$ ipython --no-banner

In [1]: import numpy as np

In [2]: np.set_printoptions(precision=2, suppress=True, linewidth=120)

In [3]: def tidy(a):
   ...:     return np.round(a, 2) + 0
   ...: 

In [4]: W0 = np.loadtxt("test19.csv", delimiter=",")

In [5]: W0
Out[5]: 
array([[ -4.67,  14.12,   3.71,  -3.05,  -5.07,  -1.79],
       [ 18.34,  -1.18,   6.27,  -1.27,  -4.53,   4.39],
       [  2.96,   4.53,  -4.5 ,   5.55,  -9.71, -11.01],
       [  7.6 ,  19.7 ,  -3.12,  -5.36,  -3.39,  -5.48],
       [  5.18,  -3.16,  -3.68,   6.25,  -0.92,  -2.61],
       [ -1.68,   2.78,   8.94,  -4.9 ,  -1.08,   1.8 ],
       [ -8.41,  14.91,   2.56,   7.52, -12.07,  -8.6 ],
       [  1.63,  -8.36,  -3.16,  -4.38,   3.98,  -4.81],
       [  6.79,   2.22,  -6.15,   3.18, -21.96, -10.74],
       [ -5.87,   8.48,  -6.28, -10.09,  -8.23,   5.31],
       [ -6.92,  -6.77,   1.69,  -2.41,   8.29,  -1.28],
       [  3.81, -10.26,  -3.06,  -2.46,   3.73,   2.15],
       [  9.65,  -7.72,  12.23,  -1.87,  -1.14,   5.72],
       [  9.89,  -8.78,  -1.25,  -1.32,  -8.09,  -7.22],
       [ -4.61,   2.77,   8.82,  -3.21,  -9.84,  -2.63],
       [ -4.65,  14.58,  11.03,   5.85,   0.23,   4.68],
       [  3.7 ,   0.23,   9.4 , -11.75,  -2.27,  -3.82],
       [ -3.55,   2.32,  -2.96,  -5.22,   9.25,  -0.94],
       [ -3.93,  -2.31,   2.83,   4.05,   7.06,  -1.37],
       [-12.96,   4.15,   0.85,  -7.13,   2.57,  -2.59],
       [  0.24,  -5.72,   2.03,  -3.72,  -9.5 ,  -8.39],
       [-12.27,  -2.24,  -2.27,  -0.87,   7.07,  -8.64],
       [ -3.75,   0.85,  -4.64,   7.62,  -3.05,  -1.21],
       [ -3.53, -13.72,   2.68,  10.38,  -5.02,   0.  ],
       [-10.58, -10.36, -13.49,  10.59,  -0.29,   7.08]])

In [6]: C = W0[[2, 15]].astype(float)

In [7]: for _ in range(5):
   ...:     labels = np.linalg.norm(W0[:, None] - C, axis=-1).argmin(axis=1)
   ...:     C = np.array([W0[labels == j].mean(axis=0) for j in range(2)])
   ...: 

In [8]: labels
Out[8]: array([1, 0, 0, 1, 0, 1, 1, 0, 0, 1, 1, 0, 0, 0, 1, 1, 1, 1, 1, 1, 0, 1, 0, 0, 0])

In [9]: np.bincount(labels)
Out[9]: array([12, 13])

In [10]: E = np.load("sample0.npy")

In [11]: E
Out[11]: 
array([[-1,  0, -2],
       [ 0, -1,  0],
       [-2,  0, -1]])

In [12]: f, v = E[2], E[0]

In [13]: f @ f
Out[13]: np.int64(5)

In [14]: pr = (f @ v) / (f @ f) * f

In [15]: tidy(v - pr)
Out[15]: array([ 0.6,  0. , -1.2])

In [16]: np.linalg.matrix_rank(np.outer(f, v))
Out[16]: np.int64(1)

In [17]: np.outer(f, v)
Out[17]: 
array([[2, 0, 4],
       [0, 0, 0],
       [1, 0, 2]])

In [18]: pr
Out[18]: array([-1.6,  0. , -0.8])

In [19]: tidy((v - pr) @ f)
Out[19]: np.float64(0.0)

In [20]: (np.linalg.matrix_power((E != 0) + (E.T != 0) + np.eye(3), 3) > 0).astype(int)
Out[20]: 
array([[1, 0, 1],
       [0, 1, 0],
       [1, 0, 1]])

In [21]: (E != 0).astype(int)
Out[21]: 
array([[1, 0, 1],
       [0, 1, 0],
       [1, 0, 1]])

In [22]: np.flatnonzero(np.linalg.matrix_power((E != 0) + (E.T != 0) + np.eye(3), 3)[2])
Out[22]: array([0, 2])

In [23]: E @ E
Out[23]: 
array([[5, 0, 4],
       [0, 1, 0],
       [4, 0, 5]])

In [24]: np.abs(E).max()
Out[24]: np.int64(2)

In [25]: E.sum(axis=0)
Out[25]: array([-3, -1, -3])

In [26]: E[:, 3]
---------------------------------------------------------------------------
IndexError                                Traceback (most recent call last)
Cell In[26], line 1
----> 1 E[:, 3]

IndexError: index 3 is out of bounds for axis 1 with size 3

In [27]: tidy(E.mean(axis=0))
Out[27]: array([-1.  , -0.33, -1.  ])

In [28]: np.unravel_index(np.abs(E).argmax(), E.shape)
Out[28]: (np.int64(0), np.int64(2))

In [29]: np.count_nonzero(E)
Out[29]: np.int64(5)

In [30]: np.zeros(3, 3)
---------------------------------------------------------------------------
TypeError                                 Traceback (most recent call last)
Cell In[30], line 1
----> 1 np.zeros(3, 3)

TypeError: Cannot interpret '3' as a data type

In [31]: np.diff(E, axis=0)
Out[31]: 
array([[ 1, -1,  2],
       [-2,  1, -1]])

In [32]: tidy(np.linalg.svd(E, compute_uv=False))
Out[32]: array([3., 1., 1.])

In [33]: F = np.load("data.npy")

In [34]: F
Out[34]: 
array([[0.1, 0. , 3. , 3. , 2. , 1. , 1. ],
       [2. , 2.1, 3. , 1. , 0. , 0. , 1. ],
       [0. , 1. , 1.1, 3. , 2. , 1. , 1. ],
       [1. , 3. , 2. , 2.1, 1. , 3. , 1. ],
       [1. , 0. , 0. , 3. , 0.1, 1. , 3. ],
       [2. , 3. , 2. , 2. , 0. , 2.1, 3. ],
       [0. , 0. , 3. , 3. , 2. , 1. , 1.1]])

In [35]: U, sigma, vt = np.linalg.svd(W0, full_matrices=False)

In [36]: (sigma > 1e-8).sum()
Out[36]: np.int64(6)

In [37]: tidy(np.sqrt((sigma ** 2).sum())), tidy(np.linalg.norm(W0))
Out[37]: (np.float64(85.65), np.float64(85.65))

In [38]: tidy(sigma)
Out[38]: array([47.67, 41.9 , 37.96, 27.36, 26.59, 20.26])

In [39]: tidy(U.T @ W0 @ vt.T)
Out[39]: 
array([[47.67,  0.  ,  0.  ,  0.  ,  0.  ,  0.  ],
       [ 0.  , 41.9 ,  0.  ,  0.  ,  0.  ,  0.  ],
       [ 0.  ,  0.  , 37.96,  0.  ,  0.  ,  0.  ],
       [ 0.  ,  0.  ,  0.  , 27.36,  0.  ,  0.  ],
       [ 0.  ,  0.  ,  0.  ,  0.  , 26.59,  0.  ],
       [ 0.  ,  0.  ,  0.  ,  0.  ,  0.  , 20.26]])

In [40]: tidy(U.T @ U)
Out[40]: 
array([[1., 0., 0., 0., 0., 0.],
       [0., 1., 0., 0., 0., 0.],
       [0., 0., 1., 0., 0., 0.],
       [0., 0., 0., 1., 0., 0.],
       [0., 0., 0., 0., 1., 0.],
       [0., 0., 0., 0., 0., 1.]])

In [41]: np.allclose(U * sigma @ vt, W0)
Out[41]: True

In [42]: U.shape, sigma.shape, vt.shape
Out[42]: ((25, 6), (6,), (6, 6))

In [43]: tidy(np.abs(vt[0]))
Out[43]: array([0.06, 0.77, 0.12, 0.09, 0.55, 0.26])

In [44]: f, v = F[4], F[5]

In [45]: f @ v
Out[45]: np.float64(19.1)

In [46]: pr = (f @ v) / (f @ f) * f

In [47]: tidy(v - pr)
Out[47]: array([ 1.05,  3.  ,  2.  , -0.86, -0.1 ,  1.15,  0.14])

In [48]: tidy((v - pr) @ f)
Out[48]: np.float64(0.0)

In [49]: arr = np.maximum(np.array([[5, 5, 2, 1],
    ...:     [5, 0, 3, 5],
    ...:     [0, 0, 1, 1],
    ...:     [3, 0, 5, 4],
    ...:     [5, 0, 5, 5],
    ...:     [3, 5, 2, 1],
    ...:     [4, 3, 2, 3],
    ...:     [3, 3, 1, 4],
    ...:     [1, 0, 3, 1],
    ...:     [5, 3, 0, 0],
    ...:     [1, 4, 4, 1],
    ...:     [0, 2, 2, 0],
    ...:     [3, 1, 4, 5],
    ...:     [1, 4, 5, 5],
    ...:     [1, 2, 0, 3],
    ...:     [4, 2, 1, 2],
    ...:     [1, 1, 3, 1],
    ...:     [5, 4, 0, 3],
    ...:     [2, 2, 2, 3],
    ...:     [1, 4, 2, 0],
    ...:     [1, 4, 0, 5]]) @ np.array([[3, 1, 3, 1, 3], [2, 1, 0, 0, 2], [2, 1, 0, 1, 2], [2, 3, 0, 0, 1]]) + np.array([0, 3, 0, 1, 1]), 0)

In [50]: arr
Out[50]: 
array([[31, 18, 15,  8, 31],
       [31, 26, 15,  9, 27],
       [ 4,  7,  0,  2,  4],
       [27, 23,  9,  9, 24],
       [35, 28, 15, 11, 31],
       [25, 16,  9,  6, 25],
       [28, 21, 12,  7, 26],
       [25, 22,  9,  5, 22],
       [11, 10,  3,  5, 11],
       [21, 11, 15,  6, 22],
       [21, 15,  3,  6, 21],
       [ 8,  7,  0,  3,  9],
       [29, 26,  9,  8, 25],
       [31, 28,  3,  7, 27],
       [13, 15,  3,  2, 11],
       [22, 16, 12,  6, 21],
       [13, 11,  3,  5, 13],
       [29, 21, 15,  6, 27],
       [20, 18,  6,  5, 18],
       [15, 10,  3,  4, 16],
       [21, 23,  3,  2, 17]])

In [51]: labels = arr[:, 0] > np.median(arr[:, 0])

In [52]: f = arr[labels].mean(axis=0) - arr[~labels].mean(axis=0)

In [53]: labels.astype(int)
Out[53]: array([1, 1, 0, 1, 1, 1, 1, 1, 0, 0, 0, 0, 1, 1, 0, 0, 0, 1, 0, 0, 0])

In [54]: tidy((((arr - arr.mean(axis=0)) @ f > 0) == labels).mean())
Out[54]: np.float64(0.95)

In [55]: tidy(f)
Out[55]: array([13.74,  9.9 ,  6.46,  3.42, 11.68])

In [56]: cen = arr - arr.mean(axis=0)

In [57]: U, sigma, vt = np.linalg.svd(cen, full_matrices=False)

In [58]: tidy(np.abs(vt[-1]))
Out[58]: array([0.74, 0.3 , 0.05, 0.  , 0.6 ])

In [59]: np.linalg.matrix_rank(cen)
Out[59]: np.int64(4)

In [60]: tidy(vt[0] * np.sign(vt[0, np.abs(vt[0]).argmax()]))
Out[60]: array([0.63, 0.44, 0.32, 0.15, 0.54])

In [61]: tidy(sigma)
Out[61]: array([60.5 , 19.49,  9.87,  5.71,  0.  ])
